In [1]: import numpy as np

In [2]: np.set_printoptions(precision=2, suppress=True, linewidth=160, floatmode="fixed")

In [3]: mat = np.load("layer4.npy")

In [4]: mat
Out[4]: 
array([[5.00, 1.00, 2.00],
       [1.00, 5.00, 2.00],
       [2.00, 2.00, 8.00]])

In [5]: other = np.linalg.inv(mat)

In [6]: np.round(mat @ other, 2) + 0
Out[6]: 
array([[1.00, 0.00, 0.00],
       [0.00, 1.00, 0.00],
       [0.00, 0.00, 1.00]])

In [7]: np.round(np.linalg.det(mat) * np.linalg.det(other), 2)
Out[7]: np.float64(1.0)

In [8]: blk = np.stack([mat, 5 * mat, mat[::-1]])

In [9]: (blk @ mat.T).shape
Out[9]: (3, 3, 3)

In [10]: blk.shape
Out[10]: (3, 3, 3)

In [11]: blk.sum(axis=0)
Out[11]: 
array([[32.00,  8.00, 20.00],
       [ 7.00, 35.00, 14.00],
       [17.00, 13.00, 50.00]])

In [12]: np.linalg.matrix_rank(blk)
Out[12]: array([3, 3, 3])

In [13]: Q, Rm = np.linalg.qr(mat)

In [14]: Q @ Rm
Out[14]: 
array([[5.00, 1.00, 2.00],
       [1.00, 5.00, 2.00],
       [2.00, 2.00, 8.00]])

In [15]: Q.shape, Rm.shape
Out[15]: ((3, 3), (3, 3))

In [16]: Rm
Out[16]: 
array([[-5.48, -2.56, -5.11],
       [ 0.00, -4.84, -3.08],
       [ 0.00,  0.00,  6.03]])

In [17]: vals, vecs = np.linalg.eig(mat)

In [18]: np.round(np.prod(vals), 2)
Out[18]: np.float64(160.0)

In [19]: rng = np.random.default_rng(948)

In [20]: z = rng.permutation(3)

In [21]: z
Out[21]: array([1, 0, 2])

In [22]: other = mat[z][:, z]

In [23]: np.trace(other)
Out[23]: np.float64(18.0)

In [24]: np.round(np.linalg.det(other), 2), round(np.linalg.det(mat[z]), 2)
Out[24]: (np.float64(160.0), np.float64(-160.0))

In [25]: m1 = np.load("dump.npy")

In [26]: m1
Out[26]: 
array([[ -6.02,  -4.53,   8.15,  -6.17],
       [-11.88,   0.15,  17.70,   2.71],
       [ -0.84,   6.69,  -2.59,   1.37],
       [-10.22,   6.03,   7.20,   9.04],
       [ 15.89,  -5.97,  -8.43,  -7.32],
       [ -6.27,   2.30,   1.35,   2.32],
       [-16.31,   7.42,   8.38,   6.23],
       [  1.24,   4.06,  -0.88,   8.24],
       [-14.12,   5.93,  13.08,   6.78],
       [-18.49,  -0.27,   9.69,   5.37],
       [ -5.21,   7.72,  13.13,   6.32],
       [ 19.63,  -9.49,  -3.21, -10.79],
       [ -3.71,   8.71,  12.00,  -0.69],
       [-12.34,  -4.60,   9.84,  -1.34],
       [ -8.56,   2.18,  -6.26,   4.62],
       [-10.70,   0.81,   6.88,   2.17],
       [-12.39,   8.81,   4.82,   9.73],
       [ -3.25,   5.87,   6.07,   4.95]])

In [27]: Q, Rm = np.linalg.qr(m1)

In [28]: np.round(Q.T @ Q, 2) + 0
Out[28]: 
array([[1.00, 0.00, 0.00, 0.00],
       [0.00, 1.00, 0.00, 0.00],
       [0.00, 0.00, 1.00, 0.00],
       [0.00, 0.00, 0.00, 1.00]])

In [29]: Q.shape, Rm.shape
Out[29]: ((18, 4), (4, 4))

In [30]: round(abs(Rm[0, 0]), 2), round(float(np.linalg.norm(m1[:, 0])), 2)
Out[30]: (np.float64(48.1), 48.1)

In [31]: np.allclose(Rm.T @ Rm, m1.T @ m1)
Out[31]: True
